% ipython --no-banner

In [1]: import numpy as np

In [2]: from numpy import linalg as LA

In [3]: np.set_printoptions(precision=2, suppress=True, linewidth=140, legacy="1.25")

In [4]: rnd = lambda a: np.round(a, 2) + 0

In [5]: K = np.array([[1.0, 0.0, 0.0, 0.0, 0.0],
   ...:     [0.0, -1.0, 0.0, 0.0, 0.0],
   ...:     [0.0, 0.0, -1.0, 0.0, 0.0],
   ...:     [0.0, 0.0, 0.0, 1.0, 0.0],
   ...:     [0.0, 0.0, 0.0, 0.0, 1.0]])

In [6]: gram = K.T @ K

In [7]: (K @ K.T).shape
Out[7]: (5, 5)

In [8]: rnd(LA.svd(K, compute_uv=False) ** 2)
Out[8]: array([1., 1., 1., 1., 1.])

In [9]: gram
Out[9]: 
array([[1., 0., 0., 0., 0.],
       [0., 1., 0., 0., 0.],
       [0., 0., 1., 0., 0.],
       [0., 0., 0., 1., 0.],
       [0., 0., 0., 0., 1.]])

In [10]: LA.matrix_rank(gram)
Out[10]: 5

In [11]: print(np.diag(gram))
[1. 1. 1. 1. 1.]

In [12]: J = np.load("dump.npy")

In [13]: rnd(J)
Out[13]: 
array([[-0.65,  1.54,  3.39, -1.88,  0.68,  2.59],
       [ 2.47, -0.05,  1.12,  3.73, -1.86,  0.53],
       [-2.45, -0.04, -1.33, -3.66,  1.83, -0.69],
       [ 2.23,  0.53,  2.4 ,  3.03, -1.6 ,  1.51],
       [-2.17,  0.89,  1.08, -3.77,  1.74,  1.06],
       [-2.32, -0.39, -2.1 , -3.25,  1.69, -1.27],
       [ 0.6 ,  1.47,  3.84,  0.04, -0.26,  2.77],
       [ 2.42,  0.15,  1.58,  3.55, -1.8 ,  0.88],
       [-0.92, -1.38, -3.79, -0.58,  0.52, -2.7 ],
       [-1.17, -1.29, -3.7 , -1.  ,  0.71, -2.6 ],
       [-1.92,  1.11,  1.72, -3.52,  1.58,  1.5 ],
       [ 2.47, -0.1 ,  1.  ,  3.77, -1.87,  0.44],
       [-1.68,  1.25,  2.18, -3.25,  1.42,  1.82],
       [-0.22, -1.53, -3.81,  0.57, -0.03, -2.79],
       [-0.7 , -1.44, -3.83, -0.22,  0.35, -2.76],
       [-2.04, -0.74, -2.81, -2.63,  1.44, -1.84],
       [-2.46, -0.03, -1.31, -3.66,  1.84, -0.67],
       [ 2.44, -0.42,  0.2 ,  3.91, -1.88, -0.15],
       [-2.1 ,  0.96,  1.27, -3.71,  1.7 ,  1.19],
       [-1.46,  1.35,  2.53, -2.97,  1.26,  2.05],
       [ 1.52,  1.12,  3.48,  1.62, -1.  ,  2.39],
       [-1.99,  1.05,  1.54, -3.6 ,  1.63,  1.38],
       [-0.02, -1.55, -3.75,  0.87, -0.18, -2.78],
       [-2.39, -0.26, -1.81, -3.43,  1.76, -1.05],
       [ 1.55,  1.11,  3.45,  1.68, -1.02,  2.37],
       [-2.44,  0.42, -0.2 , -3.91,  1.88,  0.15],
       [ 2.41, -0.52, -0.05,  3.91, -1.87, -0.33],
       [ 1.8 , -1.18, -1.95,  3.4 , -1.5 , -1.66],
       [-1.94,  1.09,  1.66, -3.55,  1.59,  1.47]])

In [14]: LA.lstsq(J[:-1].T, J[-1])[2]
Out[14]: 2

In [15]: np.allclose(J[:-1].T @ LA.lstsq(J[:-1].T, J[-1])[0], J[-1])
Out[15]: True

In [16]: try:
    ...:     LA.inv(J)
    ...: except LA.LinAlgError as e:
    ...:     print("failed:", e)
    ...: 
failed: Last 2 dimensions of the array must be square

In [17]: np.unique(J.round(6), axis=0).shape
Out[17]: (29, 6)

In [18]: idx = J[:, 3] > np.median(J[:, 3])

In [19]: f = J[idx].mean(axis=0) - J[~idx].mean(axis=0)

In [20]: idx.astype(int)
Out[20]: array([0, 1, 0, 1, 0, 0, 1, 1, 1, 0, 0, 1, 0, 1, 1, 0, 0, 1, 0, 0, 1, 0, 1, 0, 1, 0, 1, 1, 0])

In [21]: arr = np.loadtxt("run4.csv", delimiter=",")

In [22]: arr
Out[22]: 
array([[ -3.,   1.,   1.,  -1.,   3.,   1.],
       [ -6.,   2.,   2.,   0.,   2.,   3.],
       [ -6.,   5.,  -1.,   2.,   1.,   1.],
       [ -5.,   6.,  -1.,   2.,   1.,   2.],
       [ -3.,   5.,  -2.,   1.,   0.,  -1.],
       [ -2.,   4.,  -4.,   3.,  -3.,  -4.],
       [ -4.,   5.,  -2.,   4.,  -4.,  -7.],
       [ -2.,   8.,  -5.,   2.,  -6.,  -7.],
       [  1.,   6.,  -7.,   3.,  -8.,  -5.],
       [  4.,   5.,  -9.,   4.,  -9.,  -6.],
       [  4.,   3.,  -6.,   4., -11.,  -3.]])

In [23]: x = np.array([0, 0, 1, 0, 1, 0])

In [24]: rhs = arr @ x

In [25]: rnd(LA.pinv(arr) @ arr)
Out[25]: 
array([[1., 0., 0., 0., 0., 0.],
       [0., 1., 0., 0., 0., 0.],
       [0., 0., 1., 0., 0., 0.],
       [0., 0., 0., 1., 0., 0.],
       [0., 0., 0., 0., 1., 0.],
       [0., 0., 0., 0., 0., 1.]])

In [26]: rnd(LA.lstsq(arr, rhs)[0])
Out[26]: array([0., 0., 1., 0., 1., 0.])

In [27]: rng = np.random.default_rng(69899)

In [28]: rhs = rhs + 0.3 * rng.normal(size=11)

In [29]: rnd(rhs)
Out[29]: array([  3.91,   3.62,   0.1 ,   0.27,  -1.89,  -6.76,  -5.7 , -10.98, -15.4 , -18.33, -17.17])

In [30]: coef, *_ = LA.lstsq(arr, rhs)

In [31]: coef.round()
Out[31]: array([ 0.,  0.,  1.,  0.,  1., -0.])

In [32]: rnd(coef)
Out[32]: array([ 0.16,  0.13,  1.18,  0.22,  1.12, -0.05])

In [33]: rnd(LA.norm(rhs - arr @ coef))
Out[33]: 0.38

In [34]: x = np.array([3, -9, -7, 2, 8, 3])

In [35]: (arr @ x).argmax()
Out[35]: 0

In [36]: (arr * x).sum(axis=1)
Out[36]: array([   0.,  -25.,  -41.,  -44.,  -41.,  -44.,  -88., -108.,  -75.,  -52.,  -62.])

In [37]: print(np.einsum("ij,j->i", arr, x))
[   0.  -25.  -41.  -44.  -41.  -44.  -88. -108.  -75.  -52.  -62.]

In [38]: A2 = np.c_[arr[:, :5] @ np.array([[5, 4, 5, 4, 4],
    ...:     [3, 7, 4, 1, 6],
    ...:     [3, 7, 2, 6, 4],
    ...:     [1, 9, 4, 3, 8],
    ...:     [1, 3, 3, 2, 0]]), np.array([2, 2, 0, 2, -1, -2, -1, -1, 0, 1, 1])]

In [39]: print(A2)
[[ -7.   2.  -4.  -2. -10.   2.]
 [-16.  10. -12.  -6.  -4.   2.]
 [-15.  25.  -1. -17.  18.   0.]
 [ -7.  36.   8. -12.  28.   2.]
 [ -5.  18.   5. -16.  18.  -1.]
 [-10.  10.   1. -25.  24.  -2.]
 [-11.  29.   0. -19.  38.  -1.]
 [ -5.  13.   2. -36.  36.  -1.]
 [ -3.   0.   3. -39.  36.   0.]
 [  3.  -3.  11. -39.  42.   1.]
 [  4.  -2.   3. -27.  42.   1.]]

In [40]: rnd(LA.norm(LA.qr(arr)[0].T @ A2, axis=0) ** 2 / ((A2 ** 2).sum(axis=0) + 1e-12))
Out[40]: array([1.  , 1.  , 1.  , 1.  , 1.  , 0.48])

In [41]: print(rnd(LA.norm(A2 - arr @ LA.lstsq(arr, A2)[0], axis=0)))
[0.  0.  0.  0.  0.  3.3]

In [42]: LA.matrix_rank(A2)
Out[42]: 6

In [43]: LA.matrix_rank(np.c_[arr, A2])
Out[43]: 7
